% ipython --no-banner

In [1]: import numpy as np

In [2]: from numpy import linalg as LA

In [3]: np.set_printoptions(precision=2, suppress=True, linewidth=100)

In [4]: def rnd(a):
   ...:     return np.round(a, 2) + 0
   ...: 

In [5]: M = np.load("arr.npy")

In [6]: M
Out[6]: 
array([[ 4,  8],
       [ 0, -9]])

In [7]: vec = np.array([1, 6])

In [8]: y = M @ vec

In [9]: y
Out[9]: array([ 52, -54])

In [10]: rnd(LA.solve(M, 5 * y))
Out[10]: array([ 5., 30.])

In [11]: rnd(LA.solve(M.T, M[1]))
Out[11]: array([0., 1.])

In [12]: rng = np.random.default_rng(8918)

In [13]: lab = rng.integers(0, 3, 3)

In [14]: feats = (lab[:, None] == lab) * -3 + np.eye(3)

In [15]: feats
Out[15]: 
array([[-2., -3., -3.],
       [-3., -2., -3.],
       [-3., -3., -2.]])

In [16]: vec = np.array([1, 5, 6])

In [17]: y = feats @ vec

In [18]: y
Out[18]: array([-35., -31., -30.])

In [19]: rnd(LA.solve(feats, y + feats[:, 2]))
Out[19]: array([1., 5., 7.])

In [20]: rnd(LA.solve(feats, feats[:, 0]))
Out[20]: array([1., 0., 0.])

In [21]: rnd(LA.solve(feats, y))
Out[21]: array([1., 5., 6.])

In [22]: rnd(LA.solve(feats.T, feats[0]))
Out[22]: array([1., 0., 0.])

In [23]: J = np.load("a.npy")

In [24]: J
Out[24]: 
array([[1.  , 0.9 , 0.81],
       [0.9 , 1.  , 0.9 ],
       [0.81, 0.9 , 1.  ]])

In [25]: vec = np.ones(3)

In [26]: for _ in range(3):
    ...:     vec = J @ vec
    ...:     vec /= LA.norm(vec)
    ...:     print(round(vec @ J @ vec, 2))
    ...: 
2.74
2.74
2.74

In [27]: rnd(vec)
Out[27]: array([0.57, 0.59, 0.57])

In [28]: rnd(LA.eigvalsh(J)[-1])
Out[28]: np.float64(2.74)

In [29]: Uu, sv, vt = LA.svd(J)

In [30]: rnd(sv)
Out[30]: array([2.74, 0.19, 0.07])

In [31]: Y = Uu[:, :1] @ np.diag(sv[:1]) @ vt[:1]

In [32]: rnd(Y)
Out[32]: 
array([[0.89, 0.92, 0.89],
       [0.92, 0.95, 0.92],
       [0.89, 0.92, 0.89]])

In [33]: rnd(LA.norm(J - Y) / LA.norm(J))
Out[33]: np.float64(0.07)

In [34]: LA.matrix_rank(Y)
Out[34]: np.int64(1)

In [35]: rnd(np.abs(J - Y).max())
Out[35]: np.float64(0.11)

In [36]: rnd(LA.norm(J - Y, 2)), rnd(sv[1])
Out[36]: (np.float64(0.19), np.float64(0.19))
